$ python -q
>>> import numpy as np
>>> from numpy import linalg as LA
>>> np.set_printoptions(precision=2, suppress=True, linewidth=100, floatmode="fixed")
>>> mat = np.load("sample6.npy")
>>> print(mat)
[[3 0 0 0 0 0 0 0 0 0 0]
 [0 3 0 0 0 0 0 0 0 0 0]
 [0 0 2 0 0 0 0 0 0 0 0]
 [0 0 0 2 0 0 0 0 0 0 0]
 [0 0 0 0 1 0 0 0 0 0 0]
 [0 0 0 0 0 1 0 0 0 0 0]
 [0 0 0 0 0 0 1 0 0 0 0]
 [0 0 0 0 0 0 0 2 0 0 0]
 [0 0 0 0 0 0 0 0 1 0 0]
 [0 0 0 0 0 0 0 0 0 1 0]
 [0 0 0 0 0 0 0 0 0 0 1]]
>>> w, evecs = LA.eigh(mat)
>>> x = np.array([2, 0, 3, -1, -2, 1, 3, 1, 1, 0, 3])
>>> print(evecs * np.sqrt(w) @ evecs.T)
[[1.73 0.00 0.00 0.00 0.00 0.00 0.00 0.00 0.00 0.00 0.00]
 [0.00 1.73 0.00 0.00 0.00 0.00 0.00 0.00 0.00 0.00 0.00]
 [0.00 0.00 1.41 0.00 0.00 0.00 0.00 0.00 0.00 0.00 0.00]
 [0.00 0.00 0.00 1.41 0.00 0.00 0.00 0.00 0.00 0.00 0.00]
 [0.00 0.00 0.00 0.00 1.00 0.00 0.00 0.00 0.00 0.00 0.00]
 [0.00 0.00 0.00 0.00 0.00 1.00 0.00 0.00 0.00 0.00 0.00]
 [0.00 0.00 0.00 0.00 0.00 0.00 1.00 0.00 0.00 0.00 0.00]
 [0.00 0.00 0.00 0.00 0.00 0.00 0.00 1.41 0.00 0.00 0.00]
 [0.00 0.00 0.00 0.00 0.00 0.00 0.00 0.00 1.00 0.00 0.00]
 [0.00 0.00 0.00 0.00 0.00 0.00 0.00 0.00 0.00 1.00 0.00]
 [0.00 0.00 0.00 0.00 0.00 0.00 0.00 0.00 0.00 0.00 1.00]]
>>> rng = np.random.default_rng(675)
>>> labels = rng.permutation(11)
>>> print(labels)
[ 4  8  9 10  0  2  7  6  1  5  3]
>>> B = mat[labels][:, labels]
>>> print(np.sort(np.abs(LA.eigvals(B))))
[1.00 1.00 1.00 1.00 1.00 1.00 2.00 2.00 2.00 3.00 3.00]
>>> print(np.round(LA.det(B), 2), round(LA.det(mat[labels]), 2))
72.0 72.0
>>> print(np.diag(B))
[1 1 1 1 3 2 2 1 3 1 2]
>>> print(mat @ mat)
[[9 0 0 0 0 0 0 0 0 0 0]
 [0 9 0 0 0 0 0 0 0 0 0]
 [0 0 4 0 0 0 0 0 0 0 0]
 [0 0 0 4 0 0 0 0 0 0 0]
 [0 0 0 0 1 0 0 0 0 0 0]
 [0 0 0 0 0 1 0 0 0 0 0]
 [0 0 0 0 0 0 1 0 0 0 0]
 [0 0 0 0 0 0 0 4 0 0 0]
 [0 0 0 0 0 0 0 0 1 0 0]
 [0 0 0 0 0 0 0 0 0 1 0]
 [0 0 0 0 0 0 0 0 0 0 1]]
>>> print(np.sort(LA.eigvals(mat).real))
[1.00 1.00 1.00 1.00 1.00 1.00 2.00 2.00 2.00 3.00 3.00]
>>> print((LA.matrix_power((mat != 0) + (mat.T != 0) + np.eye(11), 11) > 0).astype(int))
[[1 0 0 0 0 0 0 0 0 0 0]
 [0 1 0 0 0 0 0 0 0 0 0]
 [0 0 1 0 0 0 0 0 0 0 0]
 [0 0 0 1 0 0 0 0 0 0 0]
 [0 0 0 0 1 0 0 0 0 0 0]
 [0 0 0 0 0 1 0 0 0 0 0]
 [0 0 0 0 0 0 1 0 0 0 0]
 [0 0 0 0 0 0 0 1 0 0 0]
 [0 0 0 0 0 0 0 0 1 0 0]
 [0 0 0 0 0 0 0 0 0 1 0]
 [0 0 0 0 0 0 0 0 0 0 1]]
>>> print(np.flatnonzero(LA.matrix_power((mat != 0) + (mat.T != 0) + np.eye(11), 11)[9]))
[9]
>>> x = np.array([1, 2, 0, 2, 0, 2, 3, 0, 3, 2, 1])
>>> rhs = mat @ x
>>> print(rhs)
[3 6 0 4 0 2 3 0 3 2 1]
>>> print(LA.solve(mat.T, mat[2]))
[0.00 0.00 1.00 0.00 0.00 0.00 0.00 0.00 0.00 0.00 0.00]
>>> print(LA.solve(mat, rhs + mat[:, 10]))
[1.00 2.00 0.00 2.00 0.00 2.00 3.00 0.00 3.00 2.00 2.00]
>>> print(LA.solve(mat, rhs))
[1.00 2.00 0.00 2.00 0.00 2.00 3.00 0.00 3.00 2.00 1.00]
>>> print(LA.solve(mat, mat[:, 5]))
[0.00 0.00 0.00 0.00 0.00 1.00 0.00 0.00 0.00 0.00 0.00]
>>> print(LA.solve(mat, 3 * rhs))
[3.00 6.00 0.00 6.00 0.00 6.00 9.00 0.00 9.00 6.00 3.00]
>>> th = np.radians(45)
>>> R = np.eye(11)
>>> R[8, 8] = R[5, 5] = np.cos(th)
>>> R[8, 5], R[5, 8] = -np.sin(th), np.sin(th)
>>> print(R)
[[ 1.00  0.00  0.00  0.00  0.00  0.00  0.00  0.00  0.00  0.00  0.00]
 [ 0.00  1.00  0.00  0.00  0.00  0.00  0.00  0.00  0.00  0.00  0.00]
 [ 0.00  0.00  1.00  0.00  0.00  0.00  0.00  0.00  0.00  0.00  0.00]
 [ 0.00  0.00  0.00  1.00  0.00  0.00  0.00  0.00  0.00  0.00  0.00]
 [ 0.00  0.00  0.00  0.00  1.00  0.00  0.00  0.00  0.00  0.00  0.00]
 [ 0.00  0.00  0.00  0.00  0.00  0.71  0.00  0.00  0.71  0.00  0.00]
 [ 0.00  0.00  0.00  0.00  0.00  0.00  1.00  0.00  0.00  0.00  0.00]
 [ 0.00  0.00  0.00  0.00  0.00  0.00  0.00  1.00  0.00  0.00  0.00]
 [ 0.00  0.00  0.00  0.00  0.00 -0.71  0.00  0.00  0.71  0.00  0.00]
 [ 0.00  0.00  0.00  0.00  0.00  0.00  0.00  0.00  0.00  1.00  0.00]
 [ 0.00  0.00  0.00  0.00  0.00  0.00  0.00  0.00  0.00  0.00  1.00]]
>>> B = mat @ R.T
>>> print(LA.svd(mat, compute_uv=False), LA.svd(B, compute_uv=False))
[3.00 3.00 2.00 2.00 2.00 1.00 1.00 1.00 1.00 1.00 1.00] [3.00 3.00 2.00 2.00 2.00 1.00 1.00 1.00 1.00 1.00 1.00]
>>> print(np.allclose(LA.norm(mat, axis=1), LA.norm(B, axis=1)))
True
>>> print(B)
[[ 3.00  0.00  0.00  0.00  0.00  0.00  0.00  0.00  0.00  0.00  0.00]
 [ 0.00  3.00  0.00  0.00  0.00  0.00  0.00  0.00  0.00  0.00  0.00]
 [ 0.00  0.00  2.00  0.00  0.00  0.00  0.00  0.00  0.00  0.00  0.00]
 [ 0.00  0.00  0.00  2.00  0.00  0.00  0.00  0.00  0.00  0.00  0.00]
 [ 0.00  0.00  0.00  0.00  1.00  0.00  0.00  0.00  0.00  0.00  0.00]
 [ 0.00  0.00  0.00  0.00  0.00  0.71  0.00  0.00 -0.71  0.00  0.00]
 [ 0.00  0.00  0.00  0.00  0.00  0.00  1.00  0.00  0.00  0.00  0.00]
 [ 0.00  0.00  0.00  0.00  0.00  0.00  0.00  2.00  0.00  0.00  0.00]
 [ 0.00  0.00  0.00  0.00  0.00  0.71  0.00  0.00  0.71  0.00  0.00]
 [ 0.00  0.00  0.00  0.00  0.00  0.00  0.00  0.00  0.00  1.00  0.00]
 [ 0.00  0.00  0.00  0.00  0.00  0.00  0.00  0.00  0.00  0.00  1.00]]
